>>> import numpy as np
>>> np.set_printoptions(suppress=True, linewidth=120)
>>> K = np.array([[5.0, 1.0, 1.0, 1.0, 1.0],
...     [1.0, 5.0, 1.0, 1.0, 1.0],
...     [1.0, 1.0, 5.0, 1.0, 1.0],
...     [1.0, 1.0, 1.0, 5.0, 1.0],
...     [1.0, 1.0, 1.0, 1.0, 5.0]])
>>> hat = np.triu(np.array([[3, 2, 0, 0, 1],
...     [2, 2, 0, 1, 0],
...     [3, 3, 0, 1, 3],
...     [0, 3, 0, 3, 3],
...     [3, 2, 0, 2, 1]]), 1) + np.eye(5)
>>> A2 = hat @ K @ np.linalg.inv(hat)
>>> np.trace(A2), np.trace(K)
(np.float64(25.0), np.float64(25.0))
>>> np.round(np.linalg.det(A2), 2)
np.float64(2304.0)
>>> np.linalg.matrix_rank(A2)
np.int64(5)
>>> feats = np.array([[-1.0, 0.0, -2.0, 0.0],
...     [0.0, -1.0, 0.0, -2.0],
...     [-2.0, 0.0, -1.0, 0.0],
...     [0.0, -2.0, 0.0, -1.0]])
>>> x = np.array([-1, 1, 2, 1])
>>> target = feats @ x
>>> c, lr = np.zeros(4), 1 / np.linalg.norm(feats, 2) ** 2
>>> for i in range(15):
...     c -= lr * feats.T @ (feats @ c - target)
...     if i % 5 == 0: print(i, round(np.linalg.norm(feats @ c - target), 2))
... 
0 1.89
5 1.05
10 0.58
>>> np.round(np.linalg.cond(feats), 2)
np.float64(3.0)
>>> [round(float(np.linalg.det(feats[:i, :i])), 2) + 0 for i in range(1, 5)]
[-1.0, 1.0, 3.0, 9.0]
>>> np.round(np.linalg.eigvalsh(feats).min(), 2)
np.float64(-3.0)
>>> A = np.load("dump.npy")
>>> A
array([[22,  1, -1, -1, -1,  0,  2],
       [ 2, 10,  1, -2, -1,  1, -2],
       [-2,  1, -2, -1,  2,  2, -2],
       [ 2,  0,  0, -1, -1, -1,  1],
       [ 0,  1,  1,  1,  9, -1, -1],
       [-2, -1, -2,  0,  2,  8,  1],
       [ 2,  0, -1,  0,  1,  0, 22]])
>>> Q, evecs = np.linalg.qr(A[:, :4])[0], np.linalg.qr(A[:, 4:])[0]
>>> s = np.linalg.svd(Q.T @ evecs, compute_uv=False)
>>> np.round(np.degrees(np.arccos(s.clip(0, 1))), 2)
array([25.87, 48.26, 74.64])
>>> round(float(np.linalg.norm(Q @ Q.T - evecs @ evecs.T, 2)), 2)
1.0
>>> (s > 0.9).sum()
np.int64(0)
>>> (A - A.T) / 2
array([[ 0. , -0.5,  0.5, -1.5, -0.5,  1. ,  0. ],
       [ 0.5,  0. ,  0. , -1. , -1. ,  1. , -1. ],
       [-0.5,  0. ,  0. , -0.5,  0.5,  2. , -0.5],
       [ 1.5,  1. ,  0.5,  0. , -1. , -0.5,  0.5],
       [ 0.5,  1. , -0.5,  1. ,  0. , -1.5, -1. ],
       [-1. , -1. , -2. ,  0.5,  1.5,  0. ,  0.5],
       [ 0. ,  1. ,  0.5, -0.5,  1. , -0.5,  0. ]])
>>> np.round(np.sort(np.abs(np.linalg.eigvals(A))), 2)
array([ 0.83,  2.  ,  8.56,  8.56,  9.91, 20.  , 24.09])
>>> np.linalg.determinant(A)
Traceback (most recent call last):
  File "<python-input-25>", line 1, in <module>
    np.linalg.determinant(A)
    ^^^^^^^^^^^^^^^^^^^^^
AttributeError: module 'numpy.linalg' has no attribute 'determinant'
>>> round(float(np.abs(np.linalg.eigvals(A)).max()), 2)
24.09
>>> A @ A
array([[490,  30, -22, -23, -31,   1,  88],
       [ 52, 101,   5, -22, -17,  23, -62],
       [-48,   6,   7,   5,  18,  12, -47],
       [ 46,   2,  -2,  -2, -11,  -6,  25],
       [  2,  21,  11,   5,  78, -15, -35],
       [-56, -20, -10,   8,  34,  57,  30],
       [ 90,   2, -21,   0,  27,  -3, 489]])
>>> np.allclose(A @ A.T, A.T @ A)
False
>>> np.linalg.matrix_power(A, 3)
array([[11012,   736,  -537,  -536,  -730,    48,  2909],
       [ 1122,  1027,    38,  -254,  -290,   334, -1454],
       [-1166,    25,    81,    42,   190,    93, -1157],
       [ 1078,    59,   -64,   -57,  -136,   -37,   645],
       [   34,   316,   140,    18,   631,  -160,  -918],
       [-1290,  -289,   -54,   132,   498,   374,   639],
       [ 3010,   119,  -502,   -46,   592,   -91, 10946]])
>>> np.allclose(A, A.T)
False
>>> rng = np.random.default_rng(1967)
>>> A2 = A + rng.integers(-2, 3, (7, 5)) @ rng.integers(-2, 3, (5, 7))
>>> A2
array([[27, -1,  0,  3,  0,  4, -4],
       [ 2, 13,  2, -4,  0,  2,  3],
       [-5,  0, -1,  1,  5,  1, -5],
       [ 0,  1, -2, -3, -5, -8,  0],
       [-3, -5, -4, -1,  6, -2, -4],
       [-3, -2, -5, -4, -1,  8,  5],
       [ 8, -1,  2,  6,  4,  5, 15]])
>>> np.round(np.linalg.svd(A2 - A, compute_uv=False), 2) + 0
array([18.55, 11.53,  7.39,  5.58,  0.63,  0.  ,  0.  ])
>>> A[:, 7]
Traceback (most recent call last):
  File "<python-input-35>", line 1, in <module>
    A[:, 7]
    ~^^^^^^
IndexError: index 7 is out of bounds for axis 1 with size 7
>>> A.sum(axis=1)
array([22,  9, -2,  0, 10,  6, 24])
>>> round(float(np.linalg.norm(A)), 2)
35.93
>>> A - A[0]
array([[  0,   0,   0,   0,   0,   0,   0],
       [-20,   9,   2,  -1,   0,   1,  -4],
       [-24,   0,  -1,   0,   3,   2,  -4],
       [-20,  -1,   1,   0,   0,  -1,  -1],
       [-22,   0,   2,   2,  10,  -1,  -3],
       [-24,  -2,  -1,   1,   3,   8,  -1],
       [-20,  -1,   0,   1,   2,   0,  20]])
>>> np.diff(A, axis=0)
array([[-20,   9,   2,  -1,   0,   1,  -4],
       [ -4,  -9,  -3,   1,   3,   1,   0],
       [  4,  -1,   2,   0,  -3,  -3,   3],
       [ -2,   1,   1,   2,  10,   0,  -2],
       [ -2,  -2,  -3,  -1,  -7,   9,   2],
       [  4,   1,   1,   0,  -1,  -8,  21]])
>>> A.sum(axis=0)
array([24, 12, -4, -4, 11,  9, 21])
>>> A.shape
(7, 7)
>>> np.linalg.matrix_rank(A)
np.int64(7)
>>> x = np.array([5, 5, 4, 4, 2, 3, 2])
>>> (A * x).sum(axis=1)
array([109,  53, -11,   3,  26,   7,  52])
>>> (A @ x).argmax()
np.int64(0)
>>> A * x
array([[110,   5,  -4,  -4,  -2,   0,   4],
       [ 10,  50,   4,  -8,  -2,   3,  -4],
       [-10,   5,  -8,  -4,   4,   6,  -4],
       [ 10,   0,   0,  -4,  -2,  -3,   2],
       [  0,   5,   4,   4,  18,  -3,  -2],
       [-10,  -5,  -8,   0,   4,  24,   2],
       [ 10,   0,  -4,   0,   2,   0,  44]])
>>> np.sign((A @ x).round(6))
array([ 1,  1, -1,  1,  1,  1,  1])
>>> A @ np.eye(7)[6]
array([ 2., -2., -2.,  1., -1.,  1., 22.])
>>> A @ np.ones(7)
array([22.,  9., -2.,  0., 10.,  6., 24.])
>>> F = np.load("test12.npy")
>>> F.round(2)
array([[ 6.51, -1.58, -1.16, -0.17,  0.81, -1.18, -0.26, -0.48],
       [-1.58,  1.04,  0.53,  0.32, -0.04, -0.36, -0.38,  1.67],
       [-1.16,  0.53,  3.08,  0.69, -0.2 ,  0.05,  1.27,  1.69],
       [-0.17,  0.32,  0.69,  4.7 , -1.15, -2.49, -0.88, -1.7 ],
       [ 0.81, -0.04, -0.2 , -1.15,  5.77, -1.21, -0.56,  0.26],
       [-1.18, -0.36,  0.05, -2.49, -1.21,  3.32, -1.  ,  0.56],
       [-0.26, -0.38,  1.27, -0.88, -0.56, -1.  ,  6.65, -1.06],
       [-0.48,  1.67,  1.69, -1.7 ,  0.26,  0.56, -1.06,  5.94]])
>>> r = np.linalg.matrix_rank(F)
>>> r
np.int64(6)
>>> ns = np.linalg.svd(F)[2][r:].T
>>> ns.shape
(8, 2)
>>> np.linalg.matrix_rank(F.T @ F), np.linalg.matrix_rank(F @ F.T)
(np.int64(6), np.int64(6))
>>> np.allclose(F @ ns, 0)
True
>>> np.round(F @ ns, 2) + 0
array([[0., 0.],
       [0., 0.],
       [0., 0.],
       [0., 0.],
       [0., 0.],
       [0., 0.],
       [0., 0.],
       [0., 0.]])
>>> [int(np.linalg.matrix_rank(F[:, :j + 1])) for j in range(8)]
[1, 2, 3, 4, 5, 6, 6, 6]
>>> left, s, Vh = np.linalg.svd(F)
>>> evecs = Vh[:(s > 1e-8).sum()]
>>> x = F[5] + -1 * F[6] + rng.integers(2) * np.eye(8)[6]
>>> x.round(2)
array([-0.92,  0.02, -1.22, -1.62, -0.65,  4.32, -6.64,  1.62])
>>> np.linalg.matrix_rank(np.vstack([F, x]))
np.int64(7)
>>> round(float(np.linalg.norm(x - evecs.T @ evecs @ x)), 2)
0.29
>>> evals, evecs = np.linalg.eigh(F)
>>> np.round(evecs @ np.diag(evals) @ evecs.T, 2)
array([[ 6.51, -1.58, -1.16, -0.17,  0.81, -1.18, -0.26, -0.48],
       [-1.58,  1.04,  0.53,  0.32, -0.04, -0.36, -0.38,  1.67],
       [-1.16,  0.53,  3.08,  0.69, -0.2 ,  0.05,  1.27,  1.69],
       [-0.17,  0.32,  0.69,  4.7 , -1.15, -2.49, -0.88, -1.7 ],
       [ 0.81, -0.04, -0.2 , -1.15,  5.77, -1.21, -0.56,  0.26],
       [-1.18, -0.36,  0.05, -2.49, -1.21,  3.32, -1.  ,  0.56],
       [-0.26, -0.38,  1.27, -0.88, -0.56, -1.  ,  6.65, -1.06],
       [-0.48,  1.67,  1.69, -1.7 ,  0.26,  0.56, -1.06,  5.94]])
>>> np.round(evecs.T @ F @ evecs, 2) + 0
array([[0., 0., 0., 0., 0., 0., 0., 0.],
       [0., 0., 0., 0., 0., 0., 0., 0.],
       [0., 0., 2., 0., 0., 0., 0., 0.],
       [0., 0., 0., 5., 0., 0., 0., 0.],
       [0., 0., 0., 0., 6., 0., 0., 0.],
       [0., 0., 0., 0., 0., 7., 0., 0.],
       [0., 0., 0., 0., 0., 0., 8., 0.],
       [0., 0., 0., 0., 0., 0., 0., 9.]])
>>> np.round(np.linalg.svd(F, compute_uv=False), 2) + 0
array([9., 8., 7., 6., 5., 2., 0., 0.])
